$ python3 -q
>>> import numpy as np
>>> import numpy.linalg as la
>>> np.set_printoptions(precision=1, suppress=True, linewidth=140, legacy="1.25")
>>> X = np.loadtxt("out15.csv", delimiter=",")
>>> print(X)
[[-1. -2. -3.  1.  3.  2.  2.  2.  2.]
 [-2. -1. -2. -3.  1.  3.  2.  2.  2.]
 [-3. -2. -1. -2. -3.  1.  3.  2.  2.]
 [ 1. -3. -2. -1. -2. -3.  1.  3.  2.]
 [ 3.  1. -3. -2. -1. -2. -3.  1.  3.]
 [ 2.  3.  1. -3. -2. -1. -2. -3.  1.]
 [ 2.  2.  3.  1. -3. -2. -1. -2. -3.]
 [ 2.  2.  2.  3.  1. -3. -2. -1. -2.]
 [ 2.  2.  2.  2.  3.  1. -3. -2. -1.]]
>>> t3 = np.stack([X, -3 * X, X[::-1]])
>>> print(t3.shape)
(3, 9, 9)
>>> print(la.matrix_rank(t3))
[9 9 9]
>>> print(np.einsum("bij,cij->bc", t3, t3))
[[  381. -1143.  -107.]
 [-1143.  3429.   321.]
 [ -107.   321.   381.]]
>>> u = np.array([-3, 3, 5])
>>> print(np.array([np.convolve(row, u, "same") for row in X]))
[[  3.  -2. -22. -21.   8.  15.  10.  10.  16.]
 [ -3.  -7.  -2. -22. -21.   8.  15.  10.  16.]
 [ -3. -18.  -7.  -2. -22. -21.   8.  15.  16.]
 [ 12.   2. -18.  -7.  -2. -22. -21.   8.  21.]
 [  6.  27.   2. -18.  -7.  -2. -22. -21.  14.]
 [ -3.  16.  27.   2. -18.  -7.  -2. -22. -12.]
 [  0.   7.  16.  27.   2. -18.  -7.  -2. -19.]
 [  0.  10.   7.  16.  27.   2. -18.  -7. -11.]
 [  0.  10.  10.   7.  16.  27.   2. -18. -13.]]
>>> print(np.polyval(u, X[3]))
[  5. -31. -13.  -1. -13. -31.   5. -13.  -1.]
>>> print(np.convolve(X[3], u))
[ -3.  12.   2. -18.  -7.  -2. -22. -21.   8.  21.  10.]
>>> print(np.cross(X[3, :3], X[7, :3]))
[-2. -6.  8.]
